>>> import numpy as np
>>> import numpy.linalg as la
>>> np.set_printoptions(precision=2, suppress=True, linewidth=160)
>>> rnd = lambda a: np.round(a, 2) + 0
>>> Y = np.array([[1, 1], [1, -1]])
>>> rng = np.random.default_rng(83)
>>> W0 = np.kron(Y, np.kron(Y, Y))[rng.permutation(8)][:3]
>>> W0
array([[ 1, -1, -1,  1, -1,  1,  1, -1],
       [ 1, -1,  1, -1,  1, -1,  1, -1],
       [ 1, -1,  1, -1, -1,  1, -1,  1]])
>>> def softmax(z):
...     e = np.exp(z - z.max(axis=-1, keepdims=True))
...     return e / e.sum(axis=-1, keepdims=True)
... 
>>> rnd(softmax(10 * W0[2]))
array([0.25, 0.  , 0.25, 0.  , 0.  , 0.25, 0.  , 0.25])
>>> rnd(softmax(W0).sum(axis=1))
array([1., 1., 1.])
>>> S = W0 @ W0.T / np.sqrt(8)
>>> rnd(softmax(S + np.triu(np.full(S.shape, -np.inf), 1)))
array([[1.  , 0.  , 0.  ],
       [0.06, 0.94, 0.  ],
       [0.05, 0.05, 0.89]])
>>> Y = W0[0, 0] * W0[1:] - np.outer(W0[1:, 0], W0[0])
>>> Y
array([[ 0,  0,  2, -2,  2, -2,  0,  0],
       [ 0,  0,  2, -2,  0,  0, -2,  2]])
>>> np.flatnonzero(~Y.round(6).any(axis=1))
array([], dtype=int64)
>>> x = np.array([7, 4, 6, 4, 9, -5, -8, -4])
>>> W0 @ (2 * x)
array([-34,  30, -10])
>>> (W0 @ x).argmax()
np.int64(1)
>>> Y = np.array([[1, -1, 0],
...     [2, -2, 0],
...     [2, -1, -1],
...     [-2, -2, 1],
...     [1, 2, -1],
...     [-1, 0, 0],
...     [0, 0, -2],
...     [0, -2, -1]])
>>> np.einsum("ij->j", W0)
array([ 3, -3,  1, -1, -1,  1,  1, -1])
>>> np.einsum("ik,kj->ij", W0, Y)
array([[-7,  0,  2],
       [ 5,  6, -4],
       [ 1, -2,  0]])
>>> np.einsum("ij,ij->i", W0, W0)
array([8, 8, 8])
>>> Y.T @ W0.T
array([[-7,  5,  1],
       [ 0,  6, -2],
       [ 2, -4,  0]])
>>> np.vstack([W0, Y.T]).shape
(6, 8)
>>> J = np.load("layer6.npy")
>>> J
array([[ -6, -12, -21,  15,   3],
       [ -2,  -4,  -7,   5,   1],
       [ -2,  -4,  -7,   5,   1]])
>>> Y = np.array([[-2, 0], [0, -2], [1, -3], [2, 3], [2, 2]])
>>> np.einsum("ik,kj->ji", J, Y)
array([[ 27,   9,   9],
       [138,  46,  46]])
>>> la.matrix_rank(np.vstack([J, Y.T]))
np.int64(3)
>>> np.abs(np.diag(la.qr(J)[1])) > 1e-9
array([ True, False, False])
>>> np.allclose(J[:-1].T @ la.lstsq(J[:-1].T, J[-1])[0], J[-1])
True
>>> np.unique(J.round(6), axis=0).shape
(2, 5)
>>> la.lstsq(J[:-1].T, J[-1])[2]
np.int32(1)
>>> rnd(np.trace(la.pinv(J) @ J))
np.float64(1.0)
>>> rnd(J @ la.pinv(J) @ J)
array([[ -6., -12., -21.,  15.,   3.],
       [ -2.,  -4.,  -7.,   5.,   1.],
       [ -2.,  -4.,  -7.,   5.,   1.]])
>>> rank = la.matrix_rank(J)
>>> rank
np.int64(1)
>>> null = la.svd(J)[2][rank:].T
>>> [int(la.matrix_rank(J[:i])) for i in range(1, len(J) + 1)]
[1, 1, 1]
>>> null.shape
(5, 4)
>>> Y = np.array([[1, -1], [1, 2], [-1, -2]])
>>> M = np.tile(Y, (2, 3))
>>> M
array([[ 1, -1,  1, -1,  1, -1],
       [ 1,  2,  1,  2,  1,  2],
       [-1, -2, -1, -2, -1, -2],
       [ 1, -1,  1, -1,  1, -1],
       [ 1,  2,  1,  2,  1,  2],
       [-1, -2, -1, -2, -1, -2]])
>>> labels = rng.permutation(6)
>>> labels
array([5, 4, 2, 1, 0, 3])
>>> Y = M[labels][:, labels]
>>> np.diag(Y)
array([-2,  1, -1,  2,  1, -1])
>>> U, sigma, VT = la.svd(M)
>>> np.argmax(sigma[:-1] / (sigma[1:] + 1e-6)) + 1
np.int64(2)
>>> rnd(sigma)
array([7.84, 3.25, 0.  , 0.  , 0.  , 0.  ])
>>> Y = U[:, :2] @ np.diag(sigma[:2]) @ VT[:2]
>>> la.matrix_rank(M, rtol=0.05)
np.int64(2)
>>> rnd(np.abs(M - Y).max())
np.float64(0.0)
>>> rnd(Y)
array([[ 1., -1.,  1., -1.,  1., -1.],
       [ 1.,  2.,  1.,  2.,  1.,  2.],
       [-1., -2., -1., -2., -1., -2.],
       [ 1., -1.,  1., -1.,  1., -1.],
       [ 1.,  2.,  1.,  2.,  1.,  2.],
       [-1., -2., -1., -2., -1., -2.]])
>>> la.matrix_rank(Y)
np.int64(2)
>>> rank = la.matrix_rank(M)
>>> rank
np.int64(2)
>>> null = la.svd(M)[2][rank:].T
>>> [int(la.matrix_rank(np.delete(M, i, axis=0))) for i in range(6)]
[2, 2, 2, 2, 2, 2]
>>> F = np.load("sample9.npy")
>>> F
array([[ 0.07,  3.  , -1.19],
       [-0.24,  2.96, -1.1 ],
       [ 0.04,  3.05, -1.27],
       [ 0.1 ,  3.11, -1.02],
       [-0.03,  0.03, -3.02],
       [ 0.19,  0.1 , -2.91],
       [-0.08,  0.  , -3.07],
       [-0.05, -0.04, -3.06],
       [ 1.04, -0.06,  0.01],
       [ 0.93, -0.08,  0.11],
       [ 1.11, -0.01, -0.01],
       [ 0.96,  0.07,  0.03]])
>>> Xc = (F - F.mean(axis=0)) / F.std(axis=0)
>>> rnd(Xc.std(axis=0))
array([1., 1., 1.])
>>> beta = la.lstsq(np.delete(Xc, 1, axis=1), Xc[:, 1])[0]
>>> np.abs(beta).argmax()
np.int64(0)
>>> dist = la.norm(F[:, None] - F[None], axis=-1)
>>> (dist + 1e9 * np.eye(12)).round(6).argmin(axis=1)
array([ 2,  0,  0,  0,  6,  4,  7,  6, 10,  8,  8,  8])
>>> la.matrix_rank(dist ** 2)
np.int64(5)
>>> np.flatnonzero(dist[2] < dist.mean() / 2)
array([0, 1, 2, 3])
>>> dist.mean(axis=1).argmax()
np.int64(3)
>>> rnd(dist[2])
array([0.1 , 0.34, 0.  , 0.26, 3.49, 3.38, 3.54, 3.57, 3.51, 3.53, 3.48, 3.38])
>>> K, _ = la.qr(np.array([[-1.6, 0.3, 0.9, 1.0],
...     [-0.1, -0.6, -0.2, 0.0],
...     [-1.0, -0.8, -0.2, 0.0],
...     [-1.3, 0.8, -0.9, -1.3]]))
>>> rnd(K)
array([[-0.7 ,  0.08,  0.69,  0.17],
       [-0.04, -0.48, -0.21,  0.85],
       [-0.44, -0.72, -0.24, -0.48],
       [-0.57,  0.5 , -0.65,  0.09]])
>>> Q, Rm = la.qr(K)
>>> rnd(np.trace(Q @ Q.T))
np.float64(4.0)
>>> np.allclose(Rm.T @ Rm, K.T @ K)
True
>>> rnd(np.abs(np.diag(Rm)))
array([1., 1., 1., 1.])
>>> rnd(Q)
array([[-0.7 ,  0.08,  0.69,  0.17],
       [-0.04, -0.48, -0.21,  0.85],
       [-0.44, -0.72, -0.24, -0.48],
       [-0.57,  0.5 , -0.65,  0.09]])
>>> rnd((K + K.T) / 2)
array([[-0.7 ,  0.02,  0.13, -0.2 ],
       [ 0.02, -0.48, -0.46,  0.67],
       [ 0.13, -0.46, -0.24, -0.57],
       [-0.2 ,  0.67, -0.57,  0.09]])
>>> rnd(la.matrix_power(K, 2))
array([[ 0.08, -0.5 , -0.78, -0.37],
       [-0.34,  0.8 , -0.44, -0.24],
       [ 0.71,  0.24,  0.22, -0.62],
       [ 0.61,  0.23, -0.4 ,  0.65]])
>>> A = np.load("case2.npy")
>>> A
array([[ -2,  -6, -11, -13,   2],
       [ -6,   6,  14,  11,   1],
       [-11,  14,   2,  -2,  -5],
       [-13,  11,  -2,  16,   3],
       [  2,   1,  -5,   3,  12]])
>>> evals, evecs = la.eigh(A)
>>> rnd(evecs @ np.diag(evals) @ evecs.T)
array([[ -2.,  -6., -11., -13.,   2.],
       [ -6.,   6.,  14.,  11.,   1.],
       [-11.,  14.,   2.,  -2.,  -5.],
       [-13.,  11.,  -2.,  16.,   3.],
       [  2.,   1.,  -5.,   3.,  12.]])
>>> evals.sum(), np.trace(A)
(np.float64(34.0), np.int64(34))
>>> rnd(evecs.T @ A @ evecs)
array([[-18.31,   0.  ,   0.  ,   0.  ,   0.  ],
       [  0.  ,  -5.45,   0.  ,   0.  ,   0.  ],
       [  0.  ,   0.  ,   7.37,   0.  ,   0.  ],
       [  0.  ,   0.  ,   0.  ,  17.25,   0.  ],
       [  0.  ,   0.  ,   0.  ,   0.  ,  33.15]])
>>> rnd(la.eigvalsh(A @ A))
array([  29.75,   54.26,  297.58,  335.4 , 1099.01])
>>> np.abs(evecs[:, -1]).round(6).argmax()
np.int64(3)
>>> rnd(evecs.T @ evecs)
array([[1., 0., 0., 0., 0.],
       [0., 1., 0., 0., 0.],
       [0., 0., 1., 0., 0.],
       [0., 0., 0., 1., 0.],
       [0., 0., 0., 0., 1.]])
>>> np.unique(evals.round(6) + 0, return_counts=True)[1]
array([1, 1, 1, 1, 1])
>>> gram = A.T @ A
>>> np.allclose(gram, gram.T)
True
>>> gram
array([[ 334, -319,  -68, -220,   30],
       [-319,  390,  151,  295,  -31],
       [ -68,  151,  350,  246,  -84],
       [-220,  295,  246,  559,   79],
       [  30,  -31,  -84,   79,  183]])
>>> la.matrix_rank(gram)
np.int64(5)
>>> rnd(la.eigvalsh(gram)[::-1])
array([1099.01,  335.4 ,  297.58,   54.26,   29.75])
>>> (A @ A.T).shape
(5, 5)
>>> rnd(la.svd(A, compute_uv=False) ** 2)
array([1099.01,  335.4 ,  297.58,   54.26,   29.75])
